$ python -q
>>> import numpy as np
>>> np.set_printoptions(precision=1, suppress=True, linewidth=120, floatmode="fixed")
>>> J = np.load("test16.npy")
>>> print(J)
[[7 8 0 8]
 [8 7 8 0]
 [0 8 7 8]
 [8 0 8 7]]
>>> # equal to its transpose
>>> proj = np.triu(np.array([[-8, 3, 6, 3], [5, 2, 1, -6], [2, -8, 7, -4], [0, 7, 3, -3]]), 1) + np.eye(4)
>>> A2 = proj @ J @ np.linalg.inv(proj)
>>> print(np.trace(A2), np.trace(J))
28.0 28
>>> print(np.poly(A2))
[     1.0    -28.0     38.0   2212.0 -10143.0]
>>> print(np.linalg.matrix_rank(A2))
4
>>> print(A2)
[[   55.0   -88.0  -152.0 -1224.0]
 [  -40.0   135.0    72.0  1184.0]
 [  -32.0   104.0    63.0   952.0]
 [    8.0   -24.0   -16.0  -225.0]]
>>> print(proj @ J - J @ proj)
[[ 48.0  48.0  40.0  96.0]
 [-48.0 -16.0 -96.0  16.0]
 [-32.0   0.0 -40.0  48.0]
 [  0.0 -24.0 -48.0   8.0]]
>>> data = np.load("layer0.npy")
>>> print(data)
[[ 1  1 -1 -1 -1 -1  1  1]
 [ 1  1  1  1 -1 -1 -1 -1]
 [ 1 -1  1 -1 -1  1 -1  1]
 [ 1 -1 -1  1  1 -1 -1  1]
 [ 1  1  1  1  1  1  1  1]
 [ 1  1 -1 -1  1  1 -1 -1]]
>>> print(J @ (-1.0) ** np.arange(4))
[-9.0  9.0 -9.0  9.0]
>>> print(np.fft.fft(J[0]))
[23.0+0.0j  7.0+0.0j -9.0+0.0j  7.0+0.0j]
>>> print(np.sort(np.abs(np.fft.fft(J[0]))), np.sort(np.linalg.svd(J, compute_uv=False)))
[ 7.0  7.0  9.0 23.0] [ 7.0  7.0  9.0 23.0]
>>> A = np.array([[-54, -1, -6, 1], [1, -14, -8, 2], [0, -5, -46, -7], [6, 4, 3, 43]])
>>> rng = np.random.default_rng(9025)
>>> labels = rng.permutation(4)
>>> print(labels)
[1 2 0 3]
>>> A2 = A[labels][:, labels]
>>> print(np.allclose(A2, A))
False
>>> print(A - A[0])
[[  0   0   0   0]
 [ 55 -13  -2   1]
 [ 54  -4 -40  -8]
 [ 60   5   9  42]]
>>> print(np.linalg.matrix_rank(A))
4
>>> print(A.mean(axis=0))
[-11.8  -4.0 -14.2   9.8]
>>> print(np.unravel_index(np.abs(A).argmax(), A.shape))
(np.int64(0), np.int64(0))
>>> print(A.sum(axis=1))
[-60 -19 -58  56]
>>> np.zeros(4, 4)
Traceback (most recent call last):
  File "<python-input-28>", line 1, in <module>
    np.zeros(4, 4)
    ~~~~~~~~^^^^^^
TypeError: Cannot interpret '4' as a data type
>>> print(A.shape)
(4, 4)
>>> A[4]
Traceback (most recent call last):
  File "<python-input-30>", line 1, in <module>
    A[4]
    ~^^^
IndexError: index 4 is out of bounds for axis 0 with size 4
>>> print(round(float(np.linalg.norm(A)), 1))
85.6
>>> W = np.array([[-1, 3, 2, 3, -2],
...     [-1, -1, 3, 2, 1],
...     [2, -1, -2, 0, -2],
...     [-3, 1, -3, 3, 1]])
>>> beta = np.array([-2, 3, -4, -3, -3])
>>> H = np.maximum(A @ W + beta, 0)
>>> print((H > 0).astype(int))
[[1 0 0 0 1]
 [0 1 0 0 0]
 [0 1 1 0 1]
 [0 1 0 1 1]]
>>> print(np.linalg.matrix_rank(H))
4
>>> print(H)
[[ 38   0   0   0 117]
 [  0  30   0   0   0]
 [  0  47  94   0  77]
 [  0  57   0 152  26]]
>>> print((H > 0).mean(axis=0))
[0.2 0.8 0.2 0.2 0.8]
>>> basis = np.array([[1, 7], [7, 3], [8, 1], [1, 4], [2, 6]])
>>> print((H @ basis).round(6).argmax(axis=1))
[1 0 0 1]
>>> U, sigma, vt = np.linalg.svd(A, full_matrices=False)
>>> print((sigma > 1e-8).sum())
4
>>> print(np.abs(vt[0]))
[0.8 0.1 0.4 0.3]
>>> print(np.abs(U[:, 0]).round(6).argmax())
0
>>> print(np.round(U.T @ A @ vt.T, 1) + 0)
[[56.6  0.0  0.0  0.0]
 [ 0.0 48.3  0.0  0.0]
 [ 0.0  0.0 40.1  0.0]
 [ 0.0  0.0  0.0 13.0]]
>>> u, v = A[0], A[1]
>>> print(u @ u)
2954
>>> p = (u @ v) / (u @ u) * u
>>> print(round(np.linalg.norm(u + v) ** 2 + np.linalg.norm(u - v) ** 2, 1))
6438.0
>>> print((v - p) @ u)
0.0
>>> print(v - p)
[  1.2 -14.0  -8.0   2.0]
>>> print(p.round(1) + 0)
[-0.2  0.0  0.0  0.0]
>>> print(np.linalg.matrix_rank(np.outer(u, v)))
1
>>> W0 = np.load("dump.npy")
>>> print(W0)
[[ -4  -9  -8  -5 -10]
 [ -3   0   2   2   3]
 [  5   5   0  -1   1]
 [ -7  -7  -7  -3  -6]
 [  7   5   7   9   6]
 [ -7  -5 -10  -7  -7]
 [ -8  -8 -10  -4  -8]]
>>> # rows and columns are dependent
>>> U, sigma, vt = np.linalg.svd(W0, full_matrices=False)
>>> print(np.round(U.T @ U, 1) + 0)
[[1.0 0.0 0.0 0.0 0.0]
 [0.0 1.0 0.0 0.0 0.0]
 [0.0 0.0 1.0 0.0 0.0]
 [0.0 0.0 0.0 1.0 0.0]
 [0.0 0.0 0.0 0.0 1.0]]
>>> print(np.round(np.sqrt((sigma ** 2).sum()), 1), round(np.linalg.norm(W0), 1))
37.1 37.1
>>> print(sigma.round(1) + 0)
[35.6  8.0  6.1  3.4  0.0]
>>> print((sigma > 1e-8).sum())
4
>>> print(U.shape, sigma.shape, vt.shape)
(7, 5) (5,) (5, 5)
>>> print(W0.shape)
(7, 5)
>>> print(W0.mean(axis=0))
[-2.4 -2.7 -3.7 -1.3 -3.0]
>>> print(np.diff(W0, axis=0))
[[  1   9  10   7  13]
 [  8   5  -2  -3  -2]
 [-12 -12  -7  -2  -7]
 [ 14  12  14  12  12]
 [-14 -10 -17 -16 -13]
 [ -1  -3   0   3  -1]]
>>> print(np.round(np.linalg.svd(W0, compute_uv=False), 1) + 0)
[35.6  8.0  6.1  3.4  0.0]
>>> print(W0.sum(axis=0))
[-17 -19 -26  -9 -21]
>>> print(np.count_nonzero(W0))
33
>>> print(np.linalg.matrix_rank(W0))
4
